$ ipython --no-banner

In [1]: import numpy as np

In [2]: import numpy.linalg as la

In [3]: np.set_printoptions(precision=2, suppress=True, linewidth=160, sign=" ")

In [4]: tidy = lambda a: np.round(a, 2) + 0

In [5]: X = np.load("sample4.npy")

In [6]: X
Out[6]: 
array([[ 0,  0,  0,  0,  0,  0,  0,  0],
       [ 0, -1,  0,  0,  0,  0,  0,  0],
       [ 0,  0, -1,  0,  0,  0,  0,  0],
       [ 0,  0,  0, -3,  0,  0,  0,  0],
       [ 0,  0,  0,  0, -1,  0,  0,  0],
       [ 0,  0,  0,  0,  0,  3,  0,  0],
       [ 0,  0,  0,  0,  0,  0,  3,  0],
       [ 0,  0,  0,  0,  0,  0,  0,  1]])

In [7]: [round(float(la.det(X[:i, :i])), 2) + 0 for i in range(1, 9)]
Out[7]: [0.0, 0.0, 0.0, 0.0, 0.0, 0.0, 0.0, 0.0]

In [8]: np.all(la.eigvalsh(X) > 0)
Out[8]: np.False_

In [9]: la.lstsq(X[:-1].T, X[-1])[2]
Out[9]: np.int32(6)

In [10]: np.allclose(X[:-1].T @ la.lstsq(X[:-1].T, X[-1])[0], X[-1])
Out[10]: False

In [11]: print(np.unique(X.round(6), axis=0).shape)
(8, 8)

In [12]: Y = np.array([[0, 5], [1, 0]])

In [13]: m1 = np.kron(np.eye(2, dtype=int), Y)

In [14]: m1
Out[14]: 
array([[ 0,  5,  0,  0],
       [ 1,  0,  0,  0],
       [ 0,  0,  0,  5],
       [ 0,  0,  1,  0]])

In [15]: # 2 groups of indices that never mix

In [16]: m1 @ m1
Out[16]: 
array([[ 5,  0,  0,  0],
       [ 0,  5,  0,  0],
       [ 0,  0,  5,  0],
       [ 0,  0,  0,  5]])

In [17]: np.flatnonzero(la.matrix_power((m1 != 0) + (m1.T != 0) + np.eye(4), 4)[0])
Out[17]: array([ 0,  1])

In [18]: Y = np.array([[3, -5, -3, -2, 3, -1, 1, -2],
    ...:     [1, 4, -3, 2, 2, 4, -5, -2],
    ...:     [4, 4, 4, -4, -4, 4, -3, 4]])

In [19]: E = Y.T @ Y

In [20]: E
Out[20]: 
array([[ 26,   5,   4, -20,  -5,  17, -14,   8],
       [  5,  57,  19,   2, -23,  37, -37,  18],
       [  4,  19,  34, -16, -31,   7,   0,  28],
       [-20,   2, -16,  24,  14,  -6,   0, -16],
       [ -5, -23, -31,  14,  29, -11,   5, -26],
       [ 17,  37,   7,  -6, -11,  33, -33,  10],
       [-14, -37,   0,   0,   5, -33,  35,  -4],
       [  8,  18,  28, -16, -26,  10,  -4,  24]])

In [21]: evals, vecs = la.eigh(E)

In [22]: (evals > 1e-8).sum(), (evals < -1e-8).sum()
Out[22]: (np.int64(3), np.int64(0))

In [23]: tidy(la.eigvalsh(E @ E))
Out[23]: array([     0.  ,      0.  ,      0.  ,      0.  ,      0.  ,   1789.12,   5511.46,  21159.41])

In [24]: tidy(la.svd(E, compute_uv=False))
Out[24]: array([ 145.46,   74.24,   42.3 ,    0.  ,    0.  ,    0.  ,    0.  ,    0.  ])

In [25]: tidy(np.abs(vecs[:, -1]))
Out[25]: array([ 0.2 ,  0.55,  0.33,  0.17,  0.35,  0.41,  0.36,  0.31])

In [26]: tidy(vecs.T @ E @ vecs)
Out[26]: 
array([[   0.  ,    0.  ,    0.  ,    0.  ,    0.  ,    0.  ,    0.  ,    0.  ],
       [   0.  ,    0.  ,    0.  ,    0.  ,    0.  ,    0.  ,    0.  ,    0.  ],
       [   0.  ,    0.  ,    0.  ,    0.  ,    0.  ,    0.  ,    0.  ,    0.  ],
       [   0.  ,    0.  ,    0.  ,    0.  ,    0.  ,    0.  ,    0.  ,    0.  ],
       [   0.  ,    0.  ,    0.  ,    0.  ,    0.  ,    0.  ,    0.  ,    0.  ],
       [   0.  ,    0.  ,    0.  ,    0.  ,    0.  ,   42.3 ,    0.  ,    0.  ],
       [   0.  ,    0.  ,    0.  ,    0.  ,    0.  ,    0.  ,   74.24,    0.  ],
       [   0.  ,    0.  ,    0.  ,    0.  ,    0.  ,    0.  ,    0.  ,  145.46]])

In [27]: tidy(vecs @ np.diag(evals) @ vecs.T)
Out[27]: 
array([[ 26.,   5.,   4., -20.,  -5.,  17., -14.,   8.],
       [  5.,  57.,  19.,   2., -23.,  37., -37.,  18.],
       [  4.,  19.,  34., -16., -31.,   7.,   0.,  28.],
       [-20.,   2., -16.,  24.,  14.,  -6.,   0., -16.],
       [ -5., -23., -31.,  14.,  29., -11.,   5., -26.],
       [ 17.,  37.,   7.,  -6., -11.,  33., -33.,  10.],
       [-14., -37.,   0.,   0.,   5., -33.,  35.,  -4.],
       [  8.,  18.,  28., -16., -26.,  10.,  -4.,  24.]])

In [28]: print(tidy(E.mean(axis=0)))
[ 2.62  9.75  5.62 -2.25 -6.    6.75 -6.    5.25]

In [29]: E.sum(axis=0)
Out[29]: array([ 21,  78,  45, -18, -48,  54, -48,  42])

In [30]: print(tidy(la.norm(E)))
168.7

In [31]: x0 = np.array([-9, -2, -6, -5, 3, -3, 2, -4])

In [32]: E @ x0
Out[32]: array([-294, -609, -424,  276,  441, -477,  400, -408])

In [33]: print(np.einsum("ij,j->i", E, x0))
[-294 -609 -424  276  441 -477  400 -408]

In [34]: E @ np.ones(8)
Out[34]: array([ 21.,  78.,  45., -18., -48.,  54., -48.,  42.])

In [35]: la.norm(E @ x0) <= la.norm(E, 2) * la.norm(x0) + 1e-9
Out[35]: np.True_

In [36]: J = np.load("data.npy")

In [37]: print(tidy(J))
[[ 0.32 -0.36  0.11 -0.28]
 [-0.36  0.41 -0.12  0.31]
 [ 0.11 -0.12  0.04 -0.09]
 [-0.28  0.31 -0.09  0.24]]

In [38]: np.argsort(-la.norm(J, axis=0).round(6), kind="stable")[:3]
Out[38]: array([ 1,  0,  3])

In [39]: la.cond(J) > 100
Out[39]: np.True_

In [40]: tidy(np.trace(J))
Out[40]: np.float64(1.0)

In [41]: tidy(np.sort(np.abs(la.eigvals(J))))
Out[41]: array([ 0.,  0.,  0.,  1.])

In [42]: tidy(np.abs(la.eigvals(J)).max())
Out[42]: np.float64(1.0)

In [43]: tidy(J @ J)
Out[43]: 
array([[ 0.32, -0.36,  0.11, -0.28],
       [-0.36,  0.41, -0.12,  0.31],
       [ 0.11, -0.12,  0.04, -0.09],
       [-0.28,  0.31, -0.09,  0.24]])

In [44]: print(tidy((J + J.T) / 2))
[[ 0.32 -0.36  0.11 -0.28]
 [-0.36  0.41 -0.12  0.31]
 [ 0.11 -0.12  0.04 -0.09]
 [-0.28  0.31 -0.09  0.24]]

In [45]: rng = np.random.default_rng(7793)

In [46]: Y = J + rng.integers(-2, 3, (4, 1)) @ rng.integers(-2, 3, (1, 4))

In [47]: print(tidy(Y))
[[ 0.32 -0.36  0.11 -0.28]
 [-0.36  0.41 -0.12  0.31]
 [-1.89  1.88 -0.96 -0.09]
 [-4.28  4.31 -2.09  0.24]]

In [48]: la.matrix_rank(Y - J, tol=1e-8)
Out[48]: np.int64(1)

In [49]: np.abs(Y - J).sum(axis=1)
Out[49]: array([  0.,   0.,   5.,  10.])

In [50]: tidy(J @ la.pinv(J) @ J)
Out[50]: 
array([[ 0.32, -0.36,  0.11, -0.28],
       [-0.36,  0.41, -0.12,  0.31],
       [ 0.11, -0.12,  0.04, -0.09],
       [-0.28,  0.31, -0.09,  0.24]])

In [51]: print(np.abs(np.diag(la.qr(J)[1])) > 1e-9)
[ True False False False]

In [52]: np.allclose(J[:-1].T @ la.lstsq(J[:-1].T, J[-1])[0], J[-1])
Out[52]: True

In [53]: mat = np.load("layer15.npy")

In [54]: mat
Out[54]: 
array([[ 0,  1,  0,  0],
       [ 1,  0,  1,  0],
       [ 0,  1,  0,  0],
       [ 0,  0,  0,  0]])

In [55]: # symmetric, so the eigenvalues are real

In [56]: C2 = mat.T @ mat

In [57]: la.matrix_rank(C2)
Out[57]: np.int64(2)

In [58]: tidy(la.eigvalsh(C2)[::-1])
Out[58]: array([ 2.,  2.,  0.,  0.])

In [59]: print((mat @ mat.T).shape)
(4, 4)

In [60]: U, sv, Vt = la.svd(mat)

In [61]: tidy(sv)
Out[61]: array([ 1.41,  1.41,  0.  ,  0.  ])

In [62]: print(np.argmax(sv[:-1] / (sv[1:] + 1e-6)) + 1)
2

In [63]: Y = U[:, :2] @ np.diag(sv[:2]) @ Vt[:2]

In [64]: tidy(la.norm(mat - Y, 2)), sv[2]
Out[64]: (np.float64(0.0), np.float64(0.0))

In [65]: la.matrix_rank(Y)
Out[65]: np.int64(2)

In [66]: np.argwhere(np.triu(mat))
Out[66]: 
array([[ 0,  1],
       [ 1,  2]])

In [67]: low = np.diag(mat.sum(axis=1)) - mat

In [68]: tidy(la.eigvalsh(low))
Out[68]: array([ 0.,  0.,  1.,  3.])

In [69]: low
Out[69]: 
array([[ 1, -1,  0,  0],
       [-1,  2, -1,  0],
       [ 0, -1,  1,  0],
       [ 0,  0,  0,  0]])

In [70]: low @ np.ones(4)
Out[70]: array([ 0.,  0.,  0.,  0.])

In [71]: A = np.load("m.npy")

In [72]: A
Out[72]: 
array([[-4,  0,  0,  0,  0,  0],
       [ 1,  1,  0,  0,  0,  0],
       [ 5,  5,  5,  0,  0,  0],
       [-5, -5,  4,  5,  0,  0],
       [-2,  3, -1,  5,  5,  0],
       [-2, -5, -1,  4, -1, -4]])

In [73]: # triangular: eigenvalues sit on the diagonal

In [74]: Y = la.inv(A)

In [75]: tidy(la.slogdet(A)[0])
Out[75]: np.float64(1.0)

In [76]: print(tidy(la.cond(A)))
49.07

In [77]: np.allclose(Y, A.T)
Out[77]: False
